$ ipython --no-banner

In [1]: import numpy as np

In [2]: import numpy.linalg as la

In [3]: np.set_printoptions(precision=3, suppress=True, linewidth=200, legacy="1.25")

In [4]: X = np.load("m.npy")

In [5]: X
Out[5]: 
array([[0, 0, 0, 0, 0, 0],
       [0, 0, 0, 0, 1, 0],
       [3, 0, 0, 0, 0, 0],
       [0, 0, 0, 2, 0, 0],
       [0, 0, 0, 0, 0, 0],
       [0, 0, 3, 0, 0, 0]])

In [6]: rank = la.matrix_rank(X)

In [7]: rank
Out[7]: 4

In [8]: N = la.svd(X)[2][rank:].T

In [9]: N.shape
Out[9]: (6, 2)

In [10]: X @ N
Out[10]: 
array([[0., 0.],
       [0., 0.],
       [0., 0.],
       [0., 0.],
       [0., 0.],
       [0., 0.]])

In [11]: [int(la.matrix_rank(X[:i])) for i in range(1, len(X) + 1)]
Out[11]: [0, 1, 2, 3, 3, 4]

In [12]: np.allclose(X @ N, 0)
Out[12]: True

In [13]: la.matrix_rank(X.T @ X), la.matrix_rank(X @ X.T)
Out[13]: (4, 4)

In [14]: round(la.det(X), 3)
Out[14]: 0.0

In [15]: (X != 0).astype(int)
Out[15]: 
array([[0, 0, 0, 0, 0, 0],
       [0, 0, 0, 0, 1, 0],
       [1, 0, 0, 0, 0, 0],
       [0, 0, 0, 1, 0, 0],
       [0, 0, 0, 0, 0, 0],
       [0, 0, 1, 0, 0, 0]])

In [16]: X @ X
Out[16]: 
array([[0, 0, 0, 0, 0, 0],
       [0, 0, 0, 0, 0, 0],
       [0, 0, 0, 0, 0, 0],
       [0, 0, 0, 4, 0, 0],
       [0, 0, 0, 0, 0, 0],
       [9, 0, 0, 0, 0, 0]])

In [17]: blk = np.stack([X, 4 * X, X[::-1]])

In [18]: (blk @ X.T).shape
Out[18]: (3, 6, 6)

In [19]: la.matrix_rank(blk.reshape(3, -1))
Out[19]: 2

In [20]: la.det(blk)
Out[20]: array([0., 0., 0.])

In [21]: W0 = np.load("layer2.npy")

In [22]: W0
Out[22]: 
array([[0., 0., 0., 4.],
       [0., 0., 0., 2.],
       [0., 0., 0., 3.],
       [4., 2., 3., 0.]])

In [23]: np.round(la.eigvalsh(W0).min(), 3)
Out[23]: -5.385

In [24]: np.all(la.eigvalsh(W0) > 0)
Out[24]: False

In [25]: K = np.load("arr.npy")

In [26]: K
Out[26]: 
array([[10,  2,  3,  1,  3],
       [ 2, 14,  0,  0,  3],
       [ 2,  2,  9,  1,  1],
       [ 1,  2,  0, 13,  0],
       [ 0,  1,  2,  3,  9]])

In [27]: Q = K.astype(float).copy()

In [28]: for j in range(5):
    ...:     Q[:, j] -= Q[:, :j] @ (Q[:, :j].T @ Q[:, j])
    ...:     Q[:, j] /= la.norm(Q[:, j])
    ...: 

In [29]: np.round(Q.T @ Q, 3) + 0
Out[29]: 
array([[1., 0., 0., 0., 0.],
       [0., 1., 0., 0., 0.],
       [0., 0., 1., 0., 0.],
       [0., 0., 0., 1., 0.],
       [0., 0., 0., 0., 1.]])

In [30]: x0 = np.array([8, 0, 8, -5, -6])

In [31]: K @ x0
Out[31]: array([ 81,  -2,  77, -57, -53])

In [32]: K * x0
Out[32]: 
array([[ 80,   0,  24,  -5, -18],
       [ 16,   0,   0,   0, -18],
       [ 16,   0,  72,  -5,  -6],
       [  8,   0,   0, -65,   0],
       [  0,   0,  16, -15, -54]])

In [33]: la.norm(K @ x0) <= la.norm(K, 2) * la.norm(x0) + 1e-9
Out[33]: True

In [34]: (K @ x0).argmax()
Out[34]: 0

In [35]: np.einsum("ij,j->i", K, x0)
Out[35]: array([ 81,  -2,  77, -57, -53])

In [36]: K @ np.eye(5)[2]
Out[36]: array([3., 0., 9., 0., 2.])

In [37]: (K * x0).sum(axis=1)
Out[37]: array([ 81,  -2,  77, -57, -53])

In [38]: np.sign((K @ x0).round(6))
Out[38]: array([ 1, -1,  1, -1, -1])

In [39]: rng = np.random.default_rng(143)

In [40]: z = rng.permutation(5)

In [41]: z
Out[41]: array([4, 1, 2, 3, 0])

In [42]: Y = K[z][:, z]

In [43]: np.diag(Y)
Out[43]: array([ 9, 14,  9, 13, 10])

In [44]: np.round(np.abs(la.eigvals(K)).max(), 3)
Out[44]: 17.201

In [45]: round(la.det(K), 3)
Out[45]: 133182.0

In [46]: np.allclose(K, K.T)
Out[46]: False

In [47]: np.trace(K)
Out[47]: 55

In [48]: (K + K.T) / 2
Out[48]: 
array([[10. ,  2. ,  2.5,  1. ,  1.5],
       [ 2. , 14. ,  1. ,  1. ,  2. ],
       [ 2.5,  1. ,  9. ,  0.5,  1.5],
       [ 1. ,  1. ,  0.5, 13. ,  1.5],
       [ 1.5,  2. ,  1.5,  1.5,  9. ]])

In [49]: (K - K.T) / 2
Out[49]: 
array([[ 0. ,  0. ,  0.5,  0. ,  1.5],
       [ 0. ,  0. , -1. , -1. ,  1. ],
       [-0.5,  1. ,  0. ,  0.5, -0.5],
       [ 0. ,  1. , -0.5,  0. , -1.5],
       [-1.5, -1. ,  0.5,  1.5,  0. ]])
